$ ipython --no-banner

In [1]: import numpy as np

In [2]: np.set_printoptions(precision=3, suppress=True, linewidth=160)

In [3]: E = np.loadtxt("case0.csv", delimiter=",")

In [4]: E
Out[4]: 
array([[ 20.96 ,   1.985,  -2.649,  27.705],
       [-27.231,  -8.548,  -3.662,  -9.748],
       [-22.564,   5.303, -13.085, -17.859],
       [ 12.843,   6.734,  -5.873,  -8.057],
       [  6.428,   0.907,  -7.516,   3.909],
       [ -1.069,   2.937,  13.751,   2.51 ],
       [-16.637,   0.358,  -1.505,   6.552],
       [  1.639,   0.373,   4.13 ,   2.135],
       [ 12.2  ,   3.991,  -0.25 , -20.475],
       [-18.648,  -9.991,  -0.457,  11.828],
       [-17.214, -10.333, -10.575,  -9.818],
       [  7.727,   7.956, -25.327,  -1.538],
       [ 13.148,   0.758,   6.742,  10.461],
       [ 19.699,   1.553,   3.105,  33.559],
       [-11.213,  -2.217,  -7.869,   3.101],
       [ 23.967,   2.268,  -8.617,  10.076],
       [-21.477,   6.513,   1.558,   4.902],
       [  4.085,   5.281,   7.55 ,  -7.936],
       [-18.435,   0.714,   5.547, -12.776]])

In [5]: Uu, sigma, vt = np.linalg.svd(E, full_matrices=False)

In [6]: np.abs(vt[0])
Out[6]: array([0.83 , 0.093, 0.061, 0.546])

In [7]: np.allclose(Uu * sigma @ vt, E)
Out[7]: True

In [8]: np.abs(Uu[:, 0]).round(6).argmax()
Out[8]: np.int64(13)

In [9]: Z = E[[13, 16]].astype(float)

In [10]: for _ in range(7):
    ...:     lab = np.linalg.norm(E[:, None] - Z, axis=-1).argmin(axis=1)
    ...:     Z = np.array([E[lab == j].mean(axis=0) for j in range(2)])
    ...: 

In [11]: lab
Out[11]: array([0, 1, 1, 1, 1, 1, 1, 1, 1, 1, 1, 1, 0, 0, 1, 0, 1, 1, 1])

In [12]: Z[1] - Z[0]
Out[12]: array([-26.748,  -0.976,  -2.551, -24.002])

In [13]: D = np.linalg.norm(E[:, None] - E[None], axis=-1)

In [14]: D.shape
Out[14]: (19, 19)

In [15]: np.unravel_index(D.round(6).argmax(), D.shape)
Out[15]: (np.int64(2), np.int64(13))

In [16]: D.mean(axis=1).argmax()
Out[16]: np.int64(13)

In [17]: D[13].round(6).argsort(kind="stable")[:4]
Out[17]: array([13,  0, 12, 15])

In [18]: np.linalg.matrix_rank(D ** 2)
Out[18]: np.int64(6)

In [19]: x = np.array([0, 3, 0, 3])

In [20]: rhs = E @ x

In [21]: np.round(np.linalg.lstsq(E, rhs)[0], 3) + 0
Out[21]: array([0., 3., 0., 3.])

In [22]: try:
    ...:     np.linalg.solve(E, rhs)
    ...: except np.linalg.LinAlgError as e:
    ...:     print(repr(e))
    ...: 
LinAlgError('Last 2 dimensions of the array must be square')

In [23]: rng = np.random.default_rng(375)

In [24]: rhs = rhs + 0.3 * rng.normal(size=19)

In [25]: rhs
Out[25]: 
array([ 88.731, -54.635, -37.67 ,  -4.565,  14.563,  16.253,  21.202,   8.154, -49.609,   5.794, -59.947,  19.198,  33.78 , 105.225,   2.716,  36.958,  34.396,
        -7.429, -36.524])

In [26]: beta, *_ = np.linalg.lstsq(E, rhs)

In [27]: np.round(E.T @ (rhs - E @ beta), 3) + 0
Out[27]: array([0., 0., 0., 0.])

In [28]: [round(float(np.linalg.norm(np.linalg.solve(E.T @ E + lam * np.eye(4), E.T @ rhs))), 2) for lam in (0, 1, 10, 100)]
Out[28]: [4.23, 4.23, 4.17, 3.68]

In [29]: Y = np.array([[-1, -1], [-4, 0], [-2, -1], [3, 2]])

In [30]: np.linalg.matrix_rank(np.vstack([E, Y.T]))
Out[30]: np.int64(4)

In [31]: np.linalg.matrix_rank(E @ Y)
Out[31]: np.int64(2)

In [32]: np.einsum("ij->j", E)
Out[32]: array([-31.792,  16.542, -45.002,  28.531])

In [33]: np.vstack([E, Y.T]).shape
Out[33]: (21, 4)

In [34]: F = np.load("a.npy")

In [35]: F
Out[35]: 
array([[6., 1., 1., 1., 1.],
       [1., 6., 1., 1., 1.],
       [1., 1., 6., 1., 1.],
       [1., 1., 1., 6., 1.],
       [1., 1., 1., 1., 6.]])

In [36]: w, evecs = np.linalg.eigh(F)

In [37]: x = np.array([-2, 0, -1, -9, -8])

In [38]: np.round(x @ F @ x / (x @ x), 3), w[0], w[-1]
Out[38]: (np.float64(7.667), np.float64(5.0), np.float64(10.0))

In [39]: evecs * np.maximum(w, 0) @ evecs.T
Out[39]: 
array([[6., 1., 1., 1., 1.],
       [1., 6., 1., 1., 1.],
       [1., 1., 6., 1., 1.],
       [1., 1., 1., 6., 1.],
       [1., 1., 1., 1., 6.]])

In [40]: evecs * np.abs(w) @ evecs.T
Out[40]: 
array([[6., 1., 1., 1., 1.],
       [1., 6., 1., 1., 1.],
       [1., 1., 6., 1., 1.],
       [1., 1., 1., 6., 1.],
       [1., 1., 1., 1., 6.]])

In [41]: x = np.ones(5)

In [42]: for _ in range(5):
    ...:     x = F @ x
    ...:     x /= np.linalg.norm(x)
    ...:     print(round(x @ F @ x, 3))
    ...: 
10.0
10.0
10.0
10.0
10.0

In [43]: x
Out[43]: array([0.447, 0.447, 0.447, 0.447, 0.447])

In [44]: W0 = np.load("w.npy")

In [45]: W0
Out[45]: 
array([[-0.706,  0.541, -0.457],
       [ 0.38 , -0.255, -0.889],
       [-0.597, -0.802, -0.025]])

In [46]: proj = np.triu(np.array([[-7, -8, -9], [7, 4, -5], [1, 1, -6]]), 1) + np.eye(3)

In [47]: Y = proj @ W0 @ np.linalg.inv(proj)

In [48]: np.poly(Y)
Out[48]: array([ 1.   ,  0.987, -0.987, -1.   ])

In [49]: x = np.array([-6, 8, 8])

In [50]: W0.T @ (W0 @ x)
Out[50]: array([-6.,  8.,  8.])

In [51]: [p for p in range(1, 25) if np.allclose(np.linalg.matrix_power(W0, p), np.eye(3))]
Out[51]: []

In [52]: 3 - np.linalg.matrix_rank(W0 - np.eye(3), tol=1e-8)
Out[52]: np.int64(1)

In [53]: np.abs(np.linalg.eigvals(W0))
Out[53]: array([1., 1., 1.])

In [54]: round(float(np.linalg.norm(x)), 3), round(np.linalg.norm(W0 @ x), 3)
Out[54]: (12.806, np.float64(12.806))

In [55]: np.sort(np.abs(np.degrees(np.angle(np.linalg.eigvals(W0)))))
Out[55]: array([  0.   , 173.383, 173.383])

In [56]: round(float(np.linalg.det(W0)), 3)
Out[56]: 1.0

In [57]: np.linalg.inv(W0)
Out[57]: 
array([[-0.706,  0.38 , -0.597],
       [ 0.541, -0.255, -0.802],
       [-0.457, -0.889, -0.025]])
